$ python -q
>>> import numpy as np
>>> np.set_printoptions(suppress=True, linewidth=120)
>>> rng = np.random.default_rng(62)
>>> mat = (rng.random((9, 9)) < 0.3) + np.eye(9)
>>> mat /= mat.sum(axis=1, keepdims=True)
>>> print(mat.round(3))
[[0.5   0.    0.    0.5   0.    0.    0.    0.    0.   ]
 [0.2   0.2   0.2   0.2   0.    0.2   0.    0.    0.   ]
 [0.    0.    0.333 0.    0.    0.333 0.333 0.    0.   ]
 [0.    0.333 0.    0.333 0.    0.    0.    0.333 0.   ]
 [0.    0.    0.25  0.25  0.25  0.25  0.    0.    0.   ]
 [0.5   0.    0.    0.    0.    0.5   0.    0.    0.   ]
 [0.25  0.    0.25  0.    0.    0.25  0.25  0.    0.   ]
 [0.    0.    0.    0.    0.333 0.    0.    0.333 0.333]
 [0.    0.333 0.    0.    0.    0.    0.    0.    0.667]]
>>> # rows sum to 1
>>> print(mat @ np.ones(9))
[1. 1. 1. 1. 1. 1. 1. 1. 1.]
>>> p = np.eye(9)[6]
>>> for _ in range(7):
...     p = p @ mat
...     print(p.round(3))
... 
[0.25 0.   0.25 0.   0.   0.25 0.25 0.   0.  ]
[0.312 0.    0.146 0.125 0.    0.271 0.146 0.    0.   ]
[0.328 0.042 0.085 0.198 0.    0.22  0.085 0.042 0.   ]
[0.304 0.074 0.058 0.238 0.014 0.168 0.05  0.08  0.014]
[0.263 0.099 0.05  0.25  0.03  0.134 0.032 0.106 0.036]
[0.226 0.115 0.052 0.242 0.043 0.119 0.025 0.119 0.059]
[0.202 0.123 0.057 0.228 0.05  0.117 0.023 0.12  0.079]
>>> vec = np.array([0, 3, 2, -1, 0, 2, -3, 1, 0])
>>> rhs = mat @ vec
>>> coef, lr = np.zeros(9), 1 / np.linalg.norm(mat, 2) ** 2
>>> for i in range(8):
...     coef -= lr * mat.T @ (mat @ coef - rhs)
...     if i % 2 == 0: print(i, round(np.linalg.norm(mat @ coef - rhs), 3))
... 
0 1.355
2 1.044
4 0.87
6 0.735
>>> print(coef.round(3))
[-0.223  1.979  0.55  -0.015  0.181  1.806 -0.607  0.619  0.55 ]
